>>> import numpy as np
>>> np.set_printoptions(precision=2, suppress=True, linewidth=200, legacy="1.25")
>>> r0 = np.array([-3, 7, 5])
>>> E = np.array([np.roll(r0, i) for i in range(3)])
>>> print(E)
[[-3  7  5]
 [ 5 -3  7]
 [ 7  5 -3]]
>>> x = np.array([-3, 1, 4])
>>> h = np.maximum(E @ x, 0)
>>> print(np.maximum(E @ (3 * x), 0))
[108  30   0]
>>> print(np.flatnonzero(h > 1e-9))
[0 1]
>>> print(h)
[36 10  0]
>>> print(E * (h > 1e-9)[:, None])
[[-3  7  5]
 [ 5 -3  7]
 [ 0  0  0]]
>>> x = np.array([1, 2, 1])
>>> y = E @ x
>>> coef, lr = np.zeros(3), 1 / np.linalg.norm(E, 2) ** 2
>>> for i in range(3):
...     coef -= lr * E.T @ (E @ coef - y)
...     if i % 1 == 0: print(i, round(np.linalg.norm(E @ coef - y), 2))
... 
0 0.74
1 0.03
2 0.0
>>> print(coef)
[1. 2. 1.]
>>> rng = np.random.default_rng(260)
>>> B = E + rng.integers(-2, 3, (3, 2)) @ rng.integers(-2, 3, (2, 3))
>>> print(B)
[[-7  7  3]
 [ 9  3  3]
 [11 11 -7]]
>>> print(B - E)
[[-4  0 -2]
 [ 4  6 -4]
 [ 4  6 -4]]
>>> print(np.round(np.linalg.svd(B - E, compute_uv=False), 2) + 0)
[11.71  4.35  0.  ]
>>> B = E / np.linalg.norm(E, axis=1, keepdims=True)
>>> cov = B @ B.T
>>> print(cov[1])
[-0.01  1.   -0.01]
>>> m1 = np.array([[2.1, -1.3, 1.8, 0.0, -0.1, -1.2, 0.0, -1.9],
...     [-2.2, 0.8, 0.4, -1.1, -0.7, 0.6, 1.6, -1.5],
...     [1.4, -1.9, 0.0, 1.5, -1.2, -1.2, 0.5, -0.1],
...     [0.7, 0.3, -1.6, 0.3, 0.0, -1.3, 2.8, -0.8],
...     [-1.0, 0.0, -0.4, 0.4, -1.7, -1.0, 0.9, -0.3],
...     [-1.7, 1.2, -0.2, -1.4, -0.2, 1.9, 0.7, 0.0]])
>>> m1[:, 5] *= 3
>>> print(m1)
[[ 2.1 -1.3  1.8  0.  -0.1 -3.6  0.  -1.9]
 [-2.2  0.8  0.4 -1.1 -0.7  1.8  1.6 -1.5]
 [ 1.4 -1.9  0.   1.5 -1.2 -3.6  0.5 -0.1]
 [ 0.7  0.3 -1.6  0.3  0.  -3.9  2.8 -0.8]
 [-1.   0.  -0.4  0.4 -1.7 -3.   0.9 -0.3]
 [-1.7  1.2 -0.2 -1.4 -0.2  5.7  0.7  0. ]]
>>> B = np.array([[-2, 2, -1],
...     [-1, -2, -2],
...     [2, 2, -2],
...     [1, 2, -2],
...     [1, -1, -2],
...     [1, -1, -2],
...     [0, -2, -1],
...     [0, 2, 2]])
>>> print(np.vstack([m1, B.T]).shape)
(9, 8)
>>> print(np.linalg.matrix_rank(np.vstack([m1, B.T])))
8
>>> print(np.round(np.einsum("ij->j", m1), 2) + 0)
[-0.7 -0.9  0.  -0.3 -3.9 -6.6  6.5 -4.6]
>>> print(np.linalg.matrix_rank(m1 @ B))
3
>>> U, sig, VT = np.linalg.svd(m1, full_matrices=False)
>>> print(np.allclose(U * sig @ VT, m1))
True
>>> print(np.round(U.T @ m1 @ VT.T, 2) + 0)
[[10.23  0.    0.    0.    0.    0.  ]
 [ 0.    4.61  0.    0.    0.    0.  ]
 [ 0.    0.    3.12  0.    0.    0.  ]
 [ 0.    0.    0.    2.39  0.    0.  ]
 [ 0.    0.    0.    0.    1.58  0.  ]
 [ 0.    0.    0.    0.    0.    0.52]]
>>> print((sig > 1e-8).sum())
6
>>> print(np.cumsum(sig ** 2) / np.sum(sig ** 2))
[0.73 0.87 0.94 0.98 1.   1.  ]
>>> print(round(float(np.sqrt((sig ** 2).sum())), 2), np.round(np.linalg.norm(m1), 2))
12.01 12.01
>>> print(np.round(U.T @ U, 2) + 0)
[[1. 0. 0. 0. 0. 0.]
 [0. 1. 0. 0. 0. 0.]
 [0. 0. 1. 0. 0. 0.]
 [0. 0. 0. 1. 0. 0.]
 [0. 0. 0. 0. 1. 0.]
 [0. 0. 0. 0. 0. 1.]]
>>> print(np.round(VT @ VT.T, 2) + 0)
[[1. 0. 0. 0. 0. 0.]
 [0. 1. 0. 0. 0. 0.]
 [0. 0. 1. 0. 0. 0.]
 [0. 0. 0. 1. 0. 0.]
 [0. 0. 0. 0. 1. 0.]
 [0. 0. 0. 0. 0. 1.]]
>>> print(np.abs(VT[0]))
[0.3  0.21 0.01 0.19 0.07 0.9  0.07 0.09]
>>> print(sig)
[10.23  4.61  3.12  2.39  1.58  0.52]
>>> print(np.abs(U[:, 0]).round(6).argmax())
5
>>> theta = np.radians(63)
>>> R = np.eye(8)
>>> R[1, 1] = R[3, 3] = np.cos(theta)
>>> R[1, 3], R[3, 1] = -np.sin(theta), np.sin(theta)
>>> print(R)
[[ 1.    0.    0.    0.    0.    0.    0.    0.  ]
 [ 0.    0.45  0.   -0.89  0.    0.    0.    0.  ]
 [ 0.    0.    1.    0.    0.    0.    0.    0.  ]
 [ 0.    0.89  0.    0.45  0.    0.    0.    0.  ]
 [ 0.    0.    0.    0.    1.    0.    0.    0.  ]
 [ 0.    0.    0.    0.    0.    1.    0.    0.  ]
 [ 0.    0.    0.    0.    0.    0.    1.    0.  ]
 [ 0.    0.    0.    0.    0.    0.    0.    1.  ]]
>>> B = m1 @ R.T
>>> print(B)
[[ 2.1  -0.59  1.8  -1.16 -0.1  -3.6   0.   -1.9 ]
 [-2.2   1.34  0.4   0.21 -0.7   1.8   1.6  -1.5 ]
 [ 1.4  -2.2   0.   -1.01 -1.2  -3.6   0.5  -0.1 ]
 [ 0.7  -0.13 -1.6   0.4   0.   -3.9   2.8  -0.8 ]
 [-1.   -0.36 -0.4   0.18 -1.7  -3.    0.9  -0.3 ]
 [-1.7   1.79 -0.2   0.43 -0.2   5.7   0.7   0.  ]]
>>> print(round(np.linalg.det(R), 2), round(float(np.trace(R)), 2))
1.0 6.91
>>> print(B.reshape(2, -1))
[[ 2.1  -0.59  1.8  -1.16 -0.1  -3.6   0.   -1.9  -2.2   1.34  0.4   0.21 -0.7   1.8   1.6  -1.5   1.4  -2.2   0.   -1.01 -1.2  -3.6   0.5  -0.1 ]
 [ 0.7  -0.13 -1.6   0.4   0.   -3.9   2.8  -0.8  -1.   -0.36 -0.4   0.18 -1.7  -3.    0.9  -0.3  -1.7   1.79 -0.2   0.43 -0.2   5.7   0.7   0.  ]]
>>> print(B.ravel(order="F"))
[ 2.1  -2.2   1.4   0.7  -1.   -1.7  -0.59  1.34 -2.2  -0.13 -0.36  1.79  1.8   0.4   0.   -1.6  -0.4  -0.2  -1.16  0.21 -1.01  0.4   0.18  0.43 -0.1  -0.7  -1.2   0.   -1.7  -0.2  -3.6   1.8  -3.6
 -3.9  -3.    5.7   0.    1.6   0.5   2.8   0.9   0.7  -1.9  -1.5  -0.1  -0.8  -0.3   0.  ]
>>> t3 = B.reshape(6, 2, -1)
>>> print(np.einsum("ihd,ihd->ih", t3, t3))
[[ 9.34 16.58]
 [ 6.85  8.54]
 [ 7.82 14.66]
 [ 3.23 23.69]
 [ 1.32 12.79]
 [ 6.33 33.02]]
>>> print(np.einsum("ihd,jhd->hij", t3, t3).shape)
(2, 6, 6)
>>> print(np.swapaxes(t3, 1, 2)[0])
[[ 2.1  -0.1 ]
 [-0.59 -3.6 ]
 [ 1.8   0.  ]
 [-1.16 -1.9 ]]
>>> print(t3.shape)
(6, 2, 4)
>>> print(t3.transpose(1, 0, 2))
[[[ 2.1  -0.59  1.8  -1.16]
  [-2.2   1.34  0.4   0.21]
  [ 1.4  -2.2   0.   -1.01]
  [ 0.7  -0.13 -1.6   0.4 ]
  [-1.   -0.36 -0.4   0.18]
  [-1.7   1.79 -0.2   0.43]]

 [[-0.1  -3.6   0.   -1.9 ]
  [-0.7   1.8   1.6  -1.5 ]
  [-1.2  -3.6   0.5  -0.1 ]
  [ 0.   -3.9   2.8  -0.8 ]
  [-1.7  -3.    0.9  -0.3 ]
  [-0.2   5.7   0.7   0.  ]]]
>>> X = np.loadtxt("a.csv", delimiter=",")
>>> print(X)
[[ 0.83 -0.36 -0.12]
 [-0.36  0.15  0.05]
 [-0.12  0.05  0.02]]
>>> z = rng.permutation(3)
>>> print(z)
[1 0 2]
>>> B = X[z][:, z]
>>> print(np.round(np.sort(np.abs(np.linalg.eigvals(B))), 2) + 0)
[0. 0. 1.]
>>> print(np.allclose(B, X))
False
>>> x = np.array([1, 2, 1])
>>> print(np.eye(3) - X)
[[ 0.17  0.36  0.12]
 [ 0.36  0.85 -0.05]
 [ 0.12 -0.05  0.98]]
>>> print(np.linalg.eigvalsh(2 * X - np.eye(3)))
[-1. -1.  1.]
>>> print(np.round(X @ X @ x, 2) + 0)
[0. 0. 0.]
>>> w, V = np.linalg.eigh(X)
>>> x = np.array([1, 1, 0])
>>> print(round(float(x @ X @ x / (x @ x)), 2), np.round(w[0], 2), w[-1])
0.14 -0.0 1.0
>>> print(V * np.maximum(w, 0) @ V.T)
[[ 0.83 -0.36 -0.12]
 [-0.36  0.15  0.05]
 [-0.12  0.05  0.02]]
>>> print(round(float(np.abs(X).sum(axis=1).max()), 2), np.abs(w).max())
1.31 1.0
>>> B = X + rng.integers(-2, 3, (3, 1)) @ rng.integers(-2, 3, (1, 3))
>>> print(B)
[[ 2.83  1.64  0.88]
 [-0.36  0.15  0.05]
 [ 3.88  4.05  2.02]]
>>> print(np.round(np.linalg.svd(B - X, compute_uv=False), 2) + 0)
[6.71 0.   0.  ]
>>> print(np.abs(B - X).sum(axis=1))
[ 5.  0. 10.]
>>> print(np.linalg.matrix_rank(B - X, tol=1e-8))
1
>>> W0 = np.array([[-2, -2, -2], [-2, -4, -1], [-2, -1, -4]])
>>> print(W0)
[[-2 -2 -2]
 [-2 -4 -1]
 [-2 -1 -4]]
>>> B = np.linalg.inv(W0)
>>> print(np.round(W0 @ B, 2) + 0)
[[1. 0. 0.]
 [0. 1. 0.]
 [0. 0. 1.]]
>>> print(round(float(np.linalg.cond(W0)), 2))
22.46
>>> feats = np.loadtxt("arr.csv", delimiter=",")
>>> print(feats)
[[  1.  -1.   1.  -1.]
 [  1.   0.   0.   0.]
 [  1.   1.   1.   1.]
 [  1.   2.   4.   8.]
 [  1.   3.   9.  27.]
 [  1.   4.  16.  64.]
 [  1.   5.  25. 125.]
 [  1.   6.  36. 216.]
 [  1.   7.  49. 343.]]
>>> x = np.array([2, 1, 1, 4])
>>> y = feats @ x
>>> print(y)
[  -2.    2.    8.   40.  122.  278.  532.  908. 1430.]
>>> y = y + 0.1 * rng.normal(size=9)
>>> print(y)
[  -2.2     2.07    7.85   39.78  121.97  277.99  531.89  908.1  1429.98]
>>> coef, *_ = np.linalg.lstsq(feats, y)
>>> print(coef.round())
[2. 1. 1. 4.]
>>> x = np.array([2, -1, 2, -2])
>>> y = feats @ x
>>> coef, lr = np.zeros(4), 1 / np.linalg.norm(feats, 2) ** 2
>>> for i in range(150):
...     coef -= lr * feats.T @ (feats @ coef - y)
...     if i % 50 == 0: print(i, round(np.linalg.norm(feats @ coef - y), 2))
... 
0 24.57
50 23.68
100 22.83
>>> print(round(float(np.linalg.cond(feats)), 2))
258.07
>>> print(coef)
[ 0.03  0.03 -0.06 -1.69]
>>> arr = np.load("sample10.npy")
>>> print(arr)
[[ 9 -1 -1]
 [-1 10 -1]
 [-1 -1 11]]
>>> w, V = np.linalg.eigvalsh(arr)
Traceback (most recent call last):
  File "<python-input-102>", line 1, in <module>
    w, V = np.linalg.eigvalsh(arr)
    ^^^^
ValueError: too many values to unpack (expected 2)
>>> w, V = np.linalg.eigh(arr)
>>> print(round(w.sum(), 2), np.trace(arr))
30.0 30
>>> print(np.round(V.T @ arr @ V, 2) + 0)
[[ 7.79  0.    0.  ]
 [ 0.   10.54  0.  ]
 [ 0.    0.   11.68]]
>>> print(w)
[ 7.79 10.54 11.68]
>>> print(np.linalg.eigvalsh(arr + 3 * np.eye(3)))
[10.79 13.54 14.68]
>>> print(np.linalg.svd(arr, compute_uv=False))
[11.68 10.54  7.79]
